$ ipython --no-banner

In [1]: import numpy as np

In [2]: from numpy import linalg as LA

In [3]: np.set_printoptions(precision=1, suppress=True, linewidth=160)

In [4]: K = 5 * np.eye(4) + np.eye(4, k=1)

In [5]: K
Out[5]: 
array([[5., 1., 0., 0.],
       [0., 5., 1., 0.],
       [0., 0., 5., 1.],
       [0., 0., 0., 5.]])

In [6]: # triangular, det is the product of the diagonal

In [7]: Q = K.astype(float).copy()

In [8]: for j in range(4):
   ...:     Q[:, j] -= Q[:, :j] @ (Q[:, :j].T @ Q[:, j])
   ...:     Q[:, j] /= LA.norm(Q[:, j])
   ...: 

In [9]: Q.T @ K
Out[9]: 
array([[5., 1., 0., 0.],
       [0., 5., 1., 0.],
       [0., 0., 5., 1.],
       [0., 0., 0., 5.]])

In [10]: Q.T @ Q
Out[10]: 
array([[1., 0., 0., 0.],
       [0., 1., 0., 0.],
       [0., 0., 1., 0.],
       [0., 0., 0., 1.]])

In [11]: Q
Out[11]: 
array([[1., 0., 0., 0.],
       [0., 1., 0., 0.],
       [0., 0., 1., 0.],
       [0., 0., 0., 1.]])

In [12]: t = np.radians(135)

In [13]: Rm = np.eye(4)

In [14]: Rm[3, 3] = Rm[0, 0] = np.cos(t)

In [15]: Rm[3, 0], Rm[0, 3] = -np.sin(t), np.sin(t)

In [16]: Rm
Out[16]: 
array([[-0.7,  0. ,  0. ,  0.7],
       [ 0. ,  1. ,  0. ,  0. ],
       [ 0. ,  0. ,  1. ,  0. ],
       [-0.7,  0. ,  0. , -0.7]])

In [17]: A2 = K @ Rm.T

In [18]: np.abs(A2 - K).max(axis=0)
Out[18]: array([8.5, 0. , 0. , 8.5])

In [19]: np.round(LA.det(Rm), 1), round(float(np.trace(Rm)), 1)
Out[19]: (np.float64(1.0), 0.6)

In [20]: np.allclose(LA.norm(K, axis=1), LA.norm(A2, axis=1))
Out[20]: True

In [21]: ev, vecs = LA.eig(K)

In [22]: K @ vecs[:, 0] - ev[0] * vecs[:, 0]
Out[22]: array([0., 0., 0., 0.])

In [23]: np.prod(ev)
Out[23]: np.float64(625.0)

In [24]: round(float(np.abs(LA.eigvals(K)).max()), 1)
Out[24]: 5.0

In [25]: np.sort(np.abs(LA.eigvals(K)))
Out[25]: array([5., 5., 5., 5.])

In [26]: rng = np.random.default_rng(681623)

In [27]: labels = rng.permutation(4)

In [28]: A2 = K[:, labels] * rng.choice([-1, 1], 4)

In [29]: A2
Out[29]: 
array([[-0., -1.,  0.,  5.],
       [-1., -5.,  0.,  0.],
       [-5., -0.,  1.,  0.],
       [-0., -0.,  5.,  0.]])

In [30]: Uu, _, Vt = LA.svd(K.T @ A2)

In [31]: labels
Out[31]: array([2, 1, 3, 0])

In [32]: np.round(LA.lstsq(K, A2)[0], 1) + 0
Out[32]: 
array([[ 0.,  0.,  0.,  1.],
       [ 0., -1.,  0.,  0.],
       [-1.,  0.,  0.,  0.],
       [ 0.,  0.,  1.,  0.]])

In [33]: A = np.loadtxt("block3.csv", delimiter=",")

In [34]: A.round(1) + 0
Out[34]: 
array([[ 23.5,   1.8,  21.5,   5.9,  15.7],
       [ 20.1,   0.8,  18.2,   5. ,  13.5],
       [ 18.4,   0.3,  16.5,   4.5,  12.3],
       [ 14.7,  -0.7,  12.9,   3.6,   9.8],
       [  7.6,  -2. ,   5.6,   1.8,   4.7],
       [  5.1,  -2.1,   3.2,   1.3,   2.9],
       [  1.5,  -1.2,  -0.3,   0.5,   0.1],
       [  1.3,  -1.1,  -0.4,   0.4,   0. ],
       [  0.8,  -0.7,  -0.6,   0.3,  -0.3],
       [  0.7,  -0.7,  -0.6,   0.3,  -0.3],
       [  0. ,   0. ,   0. ,   0. ,   0. ],
       [  0. ,   0. ,   0. ,   0. ,   0. ],
       [ -0.9,  -0.1,   1.3,  -0.5,   1. ],
       [ -1.5,  -0.4,   1.9,  -0.8,   1.5],
       [ -2.4,  -1.1,   2.6,  -1.3,   2.2],
       [ -2.8,  -1.4,   2.8,  -1.5,   2.5],
       [ -4.2,  -2.5,   3.5,  -2.1,   3.2],
       [-11.7,  -8.9,   4.6,  -5.6,   5.7],
       [-13.3, -10.3,   4.6,  -6.3,   6. ]])

In [35]: # rank 3

In [36]: labels = A[:, 4] > np.median(A[:, 4])

In [37]: r0 = A[labels].mean(axis=0) - A[~labels].mean(axis=0)

In [38]: labels.astype(int)
Out[38]: array([1, 1, 1, 1, 1, 1, 0, 0, 0, 0, 0, 0, 0, 0, 0, 0, 1, 1, 1])

In [39]: np.argsort(-np.abs(r0).round(6), kind="stable")
Out[39]: array([2, 4, 0, 1, 3])

In [40]: ((A - A.mean(axis=0)) @ r0 > 0).astype(int)
Out[40]: array([1, 1, 1, 1, 1, 0, 0, 0, 0, 0, 0, 0, 0, 0, 0, 0, 0, 0, 0])

In [41]: round(float((((A - A.mean(axis=0)) @ r0 > 0) == labels).mean()), 1)
Out[41]: 0.8

In [42]: F = np.loadtxt("dump.csv", delimiter=",")

In [43]: F
Out[43]: 
array([[-3., -3.,  0.,  0.],
       [-1., -1.,  0.,  0.],
       [ 0.,  0., -3., -3.],
       [ 0.,  0., -1., -1.]])

In [44]: # null space of dimension 2

In [45]: Uu, sig, Vt = LA.svd(F)

In [46]: vecs = Vt[:(sig > 1e-8).sum()]

In [47]: x0 = F[3] + 4 * F[0] + rng.integers(2) * np.eye(4)[3]

In [48]: x0
Out[48]: array([-12., -12.,  -1.,  -1.])

In [49]: np.diag(vecs.T @ vecs)
Out[49]: array([0.5, 0.5, 0.5, 0.5])

In [50]: LA.matrix_rank(np.vstack([F, x0]))
Out[50]: np.int64(2)

In [51]: round(float(LA.norm(x0 - vecs.T @ vecs @ x0)), 1)
Out[51]: 0.0

In [52]: np.allclose(vecs.T @ vecs @ x0, x0)
Out[52]: True

In [53]: np.kron(np.eye(2, dtype=int), F)
Out[53]: 
array([[-3., -3.,  0.,  0., -0., -0.,  0.,  0.],
       [-1., -1.,  0.,  0., -0., -0.,  0.,  0.],
       [ 0.,  0., -3., -3.,  0.,  0., -0., -0.],
       [ 0.,  0., -1., -1.,  0.,  0., -0., -0.],
       [-0., -0.,  0.,  0., -3., -3.,  0.,  0.],
       [-0., -0.,  0.,  0., -1., -1.,  0.,  0.],
       [ 0.,  0., -0., -0.,  0.,  0., -3., -3.],
       [ 0.,  0., -0., -0.,  0.,  0., -1., -1.]])

In [54]: round(LA.eigvals(F).sum().real, 1)
Out[54]: np.float64(-8.0)

In [55]: (F != 0).astype(int)
Out[55]: 
array([[1, 1, 0, 0],
       [1, 1, 0, 0],
       [0, 0, 1, 1],
       [0, 0, 1, 1]])

In [56]: np.round(LA.det(F), 1)
Out[56]: np.float64(0.0)

In [57]: m1 = np.load("arr.npy")

In [58]: m1
Out[58]: 
array([[-0.4,  0.6, -0.7],
       [-0.5, -0.8, -0.3],
       [-0.7,  0.2,  0.6]])

In [59]: # columns are unit length and at right angles

In [60]: Uu, sig, Vt = LA.svd(m1, full_matrices=False)

In [61]: np.allclose(Uu * sig @ Vt, m1)
Out[61]: True

In [62]: round(np.sqrt((sig ** 2).sum()), 1), round(float(LA.norm(m1)), 1)
Out[62]: (np.float64(1.7), 1.7)

In [63]: sig
Out[63]: array([1., 1., 1.])

In [64]: np.round(Uu.T @ Uu, 1) + 0
Out[64]: 
array([[1., 0., 0.],
       [0., 1., 0.],
       [0., 0., 1.]])

In [65]: (sig > 1e-8).sum()
Out[65]: np.int64(3)

In [66]: sig / sig[0]
Out[66]: array([1., 1., 1.])

In [67]: np.cumsum(sig ** 2) / np.sum(sig ** 2)
Out[67]: array([0.3, 0.7, 1. ])

In [68]: A2 = np.array([[0, -1], [2, 1], [0, 0]])

In [69]: LA.matrix_rank(np.vstack([m1, A2.T]))
Out[69]: np.int64(3)

In [70]: m1 @ A2
Out[70]: 
array([[ 1.1,  1. ],
       [-1.6, -0.3],
       [ 0.5,  1. ]])

In [71]: A2.T @ m1.T
Out[71]: 
array([[ 1.1, -1.6,  0.5],
       [ 1. , -0.3,  1. ]])

In [72]: np.vstack([m1, A2.T]).shape
Out[72]: (5, 3)

In [73]: np.round(np.einsum("ij->j", m1), 1) + 0
Out[73]: array([-1.7,  0. , -0.4])

In [74]: Uu, sig, Vt = LA.svd(F)

In [75]: sig.round(1) + 0
Out[75]: array([4.5, 4.5, 0. , 0. ])

In [76]: A2 = Uu[:, :2] @ np.diag(sig[:2]) @ Vt[:2]

In [77]: np.round(LA.norm(F - A2, 2), 1), round(float(sig[2]), 1)
Out[77]: (np.float64(0.0), 0.0)

In [78]: round(float(np.abs(F - A2).max()), 1)
Out[78]: 0.0

In [79]: W1 = np.array([[1, 2, 1], [2, 2, 2], [2, 1, 2]])

In [80]: beta = np.array([1, -2, 2])

In [81]: H = np.maximum(m1 @ W1 + beta, 0)

In [82]: LA.matrix_rank(H)
Out[82]: np.int64(2)

In [83]: (H > 0).astype(int)
Out[83]: 
array([[1, 0, 1],
       [0, 0, 0],
       [1, 0, 1]])

In [84]: cent = np.array([[1, -2], [1, 0], [3, -3]])

In [85]: (H @ cent).round(6).argmax(axis=1)
Out[85]: array([0, 0, 0])

In [86]: H @ cent
Out[86]: 
array([[  4.1,  -4.4],
       [  0. ,   0. ],
       [ 11. , -13. ]])

In [87]: rank = LA.matrix_rank(F)

In [88]: rank
Out[88]: np.int64(2)

In [89]: null = LA.svd(F)[2][rank:].T

In [90]: LA.matrix_rank(F.T @ F), LA.matrix_rank(F @ F.T)
Out[90]: (np.int64(2), np.int64(2))

In [91]: null @ null.T
Out[91]: 
array([[ 0.5, -0.5,  0. ,  0. ],
       [-0.5,  0.5,  0. ,  0. ],
       [ 0. ,  0. ,  0.5, -0.5],
       [ 0. ,  0. , -0.5,  0.5]])

In [92]: np.allclose(F @ null, 0)
Out[92]: True

In [93]: X = np.load("run3.npy")

In [94]: X
Out[94]: 
array([[ 0,  2, -2],
       [ 0,  0, -1],
       [ 0,  0,  0]])

In [95]: # rows and columns are dependent

In [96]: np.sort(LA.eigvals(X))
Out[96]: array([0., 0., 0.])

In [97]: [int(LA.matrix_rank(LA.matrix_power(X, p))) for p in range(1, 4)]
Out[97]: [2, 1, 0]

In [98]: LA.matrix_rank(X - X[0, 0] * np.eye(3))
Out[98]: np.int64(2)

In [99]: Uu, sig, Vt = LA.svd(X)

In [100]: np.argmax(sig[:-1] / (sig[1:] + 1e-6)) + 1
Out[100]: np.int64(2)

In [101]: A2 = Uu[:, :2] @ np.diag(sig[:2]) @ Vt[:2]

In [102]: A2.round(1) + 0
Out[102]: 
array([[ 0.,  2., -2.],
       [ 0.,  0., -1.],
       [ 0.,  0.,  0.]])

In [103]: LA.matrix_rank(X, rtol=0.05)
Out[103]: np.int64(2)

In [104]: round(LA.norm(X - A2, 2), 1), sig[2]
Out[104]: (np.float64(0.0), np.float64(0.0))

In [105]: t = np.radians(180)

In [106]: Rm = np.eye(3)

In [107]: Rm[0, 0] = Rm[1, 1] = np.cos(t)

In [108]: Rm[0, 1], Rm[1, 0] = -np.sin(t), np.sin(t)

In [109]: Rm.round(1) + 0
Out[109]: 
array([[-1.,  0.,  0.],
       [ 0., -1.,  0.],
       [ 0.,  0.,  1.]])

In [110]: A2 = m1 @ Rm.T

In [111]: np.allclose(m1 @ m1.T, A2 @ A2.T)
Out[111]: True

In [112]: A2
Out[112]: 
array([[ 0.4, -0.6, -0.7],
       [ 0.5,  0.8, -0.3],
       [ 0.7, -0.2,  0.6]])

In [113]: np.sort(np.abs(LA.eigvals(X)))
Out[113]: array([0., 0., 0.])

In [114]: X @ X
Out[114]: 
array([[ 0,  0, -2],
       [ 0,  0,  0],
       [ 0,  0,  0]])

In [115]: np.round(LA.det(X), 1)
Out[115]: np.float64(0.0)

In [116]: np.trace(X)
Out[116]: np.int64(0)

In [117]: (X - X.T) / 2
Out[117]: 
array([[ 0. ,  1. , -1. ],
       [-1. ,  0. , -0.5],
       [ 1. ,  0.5,  0. ]])

In [118]: cent = np.array([[2, 4, 4], [9, -3, 3], [6, 1, 5]])

In [119]: mat = (rng.random((22, 3)) < 0.25) @ cent

In [120]: mat
Out[120]: 
array([[ 8,  5,  9],
       [ 9, -3,  3],
       [ 0,  0,  0],
       [ 2,  4,  4],
       [ 6,  1,  5],
       [ 8,  5,  9],
       [ 0,  0,  0],
       [ 0,  0,  0],
       [ 0,  0,  0],
       [ 0,  0,  0],
       [ 0,  0,  0],
       [ 8,  5,  9],
       [ 0,  0,  0],
       [ 2,  4,  4],
       [15, -2,  8],
       [ 8,  5,  9],
       [ 9, -3,  3],
       [ 0,  0,  0],
       [ 0,  0,  0],
       [ 0,  0,  0],
       [ 0,  0,  0],
       [ 2,  4,  4]])

In [121]: # rows 0 and 5 are equal

In [122]: cen = mat - mat.mean(axis=0)

In [123]: vecs = LA.svd(cen)[2][:2]

In [124]: A2 = cen - cen @ vecs.T @ vecs

In [125]: LA.norm(A2, axis=1).round(6).argmax()
Out[125]: np.int64(4)

In [126]: np.round(np.cov(cen @ vecs.T, rowvar=False), 1) + 0
Out[126]: 
array([[31.2,  0. ],
       [ 0. ,  8.7]])

In [127]: (cen @ vecs.T).std(axis=0)
Out[127]: array([5.5, 2.9])

In [128]: A2.std(axis=0)
Out[128]: array([0.1, 0.1, 0.1])
